% python3 -q
>>> import numpy as np
>>> np.set_printoptions(precision=2, suppress=True, linewidth=100, legacy="1.25")
>>> data = np.loadtxt("x.csv", delimiter=",")
>>> print(data)
[[-1.  0.  0.  2.  3. -3.  0.]
 [-1.  0.  1.  2.  2.  2.  1.]
 [-4.  0.  3.  2.  2.  1.  2.]
 [-1.  0.  1.  2.  2.  2.  1.]
 [ 1.  0.  0.  0.  2.  2. -2.]
 [ 2.  3.  0.  2.  0. -1.  0.]
 [ 0.  3.  4.  4.  3.  0.  1.]
 [-1.  1.  2. -2.  0.  2.  0.]
 [ 0.  0.  0.  0.  0.  0.  0.]
 [ 0.  0.  0.  0.  0.  0.  0.]
 [-2.  2.  4.  0. -1.  1.  2.]
 [-3. -1.  1.  4.  2. -1.  2.]
 [-1.  1.  2.  2. -1. -1.  2.]
 [ 0.  0.  0.  0.  0.  0.  0.]
 [ 0. -1.  1. -2.  2.  0. -2.]
 [ 0.  0.  0.  0.  0.  0.  0.]
 [ 0.  0. -2.  2. -2. -3.  0.]
 [ 0.  0. -2.  2. -2. -3.  0.]
 [-3. -1.  1.  0.  3.  2.  0.]
 [-1.  0. -1.  4.  0. -1.  1.]
 [ 1.  1. -1.  2.  0.  2.  0.]
 [-1.  0.  1.  2.  2.  2.  1.]
 [ 0.  2.  2.  2.  2. -1.  1.]
 [-2.  1.  5. -2.  1.  1.  0.]
 [ 1. -1. -4.  0. -1. -2. -2.]
 [-2.  3.  5.  6.  3.  0.  4.]
 [ 0.  0.  0.  0.  0.  0.  0.]
 [ 2.  1. -2.  0. -2.  0. -1.]
 [ 2.  2.  1.  0.  2. -1. -2.]
 [-1.  0.  1.  2.  2.  2.  1.]
 [-1.  2.  5.  2.  3. -2.  1.]
 [-1.  0.  1.  2.  2.  2.  1.]
 [-1. -2. -2.  0.  1. -2. -1.]
 [-2. -1.  0. -2.  1.  0. -1.]
 [-1.  2.  3.  4.  4.  1.  2.]]
>>> # row 3 repeats row 1
>>> Xs = data - data.mean(axis=0)
>>> U, sigma, Vh = np.linalg.svd(Xs, full_matrices=False)
>>> print(np.searchsorted(np.cumsum(sigma ** 2) / (sigma ** 2).sum(), 0.9) + 1)
4
>>> print(np.abs(Vh[-1]))
[0.39 0.14 0.14 0.37 0.25 0.11 0.78]
>>> print(Vh[0] * np.sign(Vh[0, np.abs(Vh[0]).argmax()]))
[-0.27  0.23  0.65  0.37  0.38  0.18  0.37]
>>> print(np.round(sigma ** 2 / (sigma ** 2).sum(), 2) + 0)
[0.47 0.21 0.13 0.1  0.09 0.01 0.  ]
>>> dist = np.linalg.norm(data[:, None] - data[None], axis=-1)
>>> print(dist[:5, :5])
[[0.   5.29 6.24 5.29 6.16]
 [5.29 0.   3.87 0.   4.24]
 [6.24 3.87 0.   3.87 7.42]
 [5.29 0.   3.87 0.   4.24]
 [6.16 4.24 7.42 4.24 0.  ]]
>>> print((dist + 1e9 * np.eye(35)).round(6).argmin(axis=1))
[22  3 11  1 14 22 34 23  9  8 12  2 22  8 33  8 17 16  1 11  8  1  6  7 32 34  8  8  5  1  6  1 24
 14  6]
>>> U, sigma, Vh = np.linalg.svd(data, full_matrices=False)
>>> print(np.abs(Vh[0]))
[0.28 0.24 0.58 0.48 0.43 0.11 0.32]
>>> print(sigma / sigma[0])
[1.   0.58 0.44 0.39 0.37 0.12 0.09]
>>> print(np.abs(U[:, 0]).round(6).argmax())
25
>>> print(np.cumsum(sigma ** 2) / np.sum(sigma ** 2))
[0.54 0.73 0.83 0.91 0.99 1.   1.  ]
>>> print((sigma > 1e-8).sum())
7
>>> print(np.round(U.T @ data @ Vh.T, 2) + 0)
[[20.35  0.    0.    0.    0.    0.    0.  ]
 [ 0.   11.8   0.    0.    0.    0.    0.  ]
 [ 0.    0.    8.95  0.    0.    0.    0.  ]
 [ 0.    0.    0.    7.89  0.    0.    0.  ]
 [ 0.    0.    0.    0.    7.57  0.    0.  ]
 [ 0.    0.    0.    0.    0.    2.43  0.  ]
 [ 0.    0.    0.    0.    0.    0.    1.79]]
>>> print(np.allclose(U * sigma @ Vh, data))
True
>>> print(sigma)
[20.35 11.8   8.95  7.89  7.57  2.43  1.79]
>>> print(U.shape, sigma.shape, Vh.shape)
(35, 7) (7,) (7, 7)
>>> blk = np.stack([data, -2 * data, data[::-1]])
>>> print(np.linalg.matrix_rank(blk.reshape(3, -1)))
2
>>> print(np.linalg.norm(blk, axis=(1, 2)))
[27.6  55.21 27.6 ]
>>> print((blk @ data.T).shape)
(3, 35, 35)
>>> x = np.array([0, -3, 2, 2, -2, 2, -1])
>>> y = data @ x
>>> print(np.round(np.linalg.pinv(data) @ data, 2) + 0)
[[1. 0. 0. 0. 0. 0. 0.]
 [0. 1. 0. 0. 0. 0. 0.]
 [0. 0. 1. 0. 0. 0. 0.]
 [0. 0. 0. 1. 0. 0. 0.]
 [0. 0. 0. 0. 1. 0. 0.]
 [0. 0. 0. 0. 0. 1. 0.]
 [0. 0. 0. 0. 0. 0. 1.]]
>>> rng = np.random.default_rng(697353)
>>> y = y + 0.05 * rng.normal(size=35)
>>> print(y.round(2) + 0)
[-7.91  4.94  5.97  5.03  2.07 -7.06  0.01  1.03  0.   -0.01  4.01  5.05  3.    0.02 -1.01  0.02
 -2.03 -1.99  2.92  2.98  2.96  4.98 -5.01  3.04 -4.95  3.04 -0.03 -2.06 -8.02  5.   -2.99  4.98
 -2.94 -2.01 -0.07]
>>> c, *_ = np.linalg.lstsq(data, y)
>>> print(np.round(data.T @ (y - data @ c), 2) + 0)
[0. 0. 0. 0. 0. 0. 0.]
>>> print([round(float(np.linalg.norm(np.linalg.solve(data.T @ data + lam * np.eye(7), data.T @ y))), 2) for lam in (0, 1, 10, 100)])
[5.12, 4.18, 2.35, 1.02]
>>> print(c.round())
[ 0. -3.  2.  2. -2.  2. -1.]
>>> print(c)
[ 0.01 -3.02  2.02  2.   -2.    1.99 -1.01]
